In [1]: import numpy as np

In [2]: np.set_printoptions(precision=2, suppress=True, linewidth=140, legacy="1.25")

In [3]: K = np.array([[12, 24, -12], [-12, -24, 12], [14, 28, -14]])

In [4]: K
Out[4]: 
array([[ 12,  24, -12],
       [-12, -24,  12],
       [ 14,  28, -14]])

In [5]: rk = np.linalg.matrix_rank(K)

In [6]: print(rk)
1

In [7]: null = np.linalg.svd(K)[2][rk:].T

In [8]: null @ null.T
Out[8]: 
array([[ 0.83, -0.33,  0.17],
       [-0.33,  0.33,  0.33],
       [ 0.17,  0.33,  0.83]])

In [9]: print([int(np.linalg.matrix_rank(np.delete(K, i, axis=0))) for i in range(3)])
[1, 1, 1]

In [10]: null.shape
Out[10]: (3, 2)

In [11]: [int(np.linalg.matrix_rank(K[:i])) for i in range(1, len(K) + 1)]
Out[11]: [1, 1, 1]

In [12]: [int(np.linalg.matrix_rank(K[:, :j + 1])) for j in range(3)]
Out[12]: [1, 1, 1]

In [13]: Uu, s, VT = np.linalg.svd(K)

In [14]: V = VT[:(s > 1e-8).sum()]

In [15]: rng = np.random.default_rng(29)

In [16]: x0 = K[1] + -1 * K[2] + rng.integers(2) * np.eye(3)[0]

In [17]: x0
Out[17]: array([-25., -52.,  26.])

In [18]: np.linalg.matrix_rank(np.vstack([K, x0]))
Out[18]: 2

In [19]: np.round(np.linalg.norm(x0 - V.T @ V @ x0), 2)
Out[19]: 0.91

In [20]: np.diag(V.T @ V)
Out[20]: array([0.17, 0.67, 0.17])

In [21]: feats = np.load("m.npy")

In [22]: print(feats)
[[4. 1.]
 [0. 4.]]

In [23]: # triangular, det is the product of the diagonal

In [24]: round(np.linalg.det(feats.T), 2)
Out[24]: 16.0

In [25]: np.linalg.eigvals(feats)
Out[25]: array([4., 4.])

In [26]: np.round(np.linalg.eigvals(feats).sum().real, 2)
Out[26]: 8.0
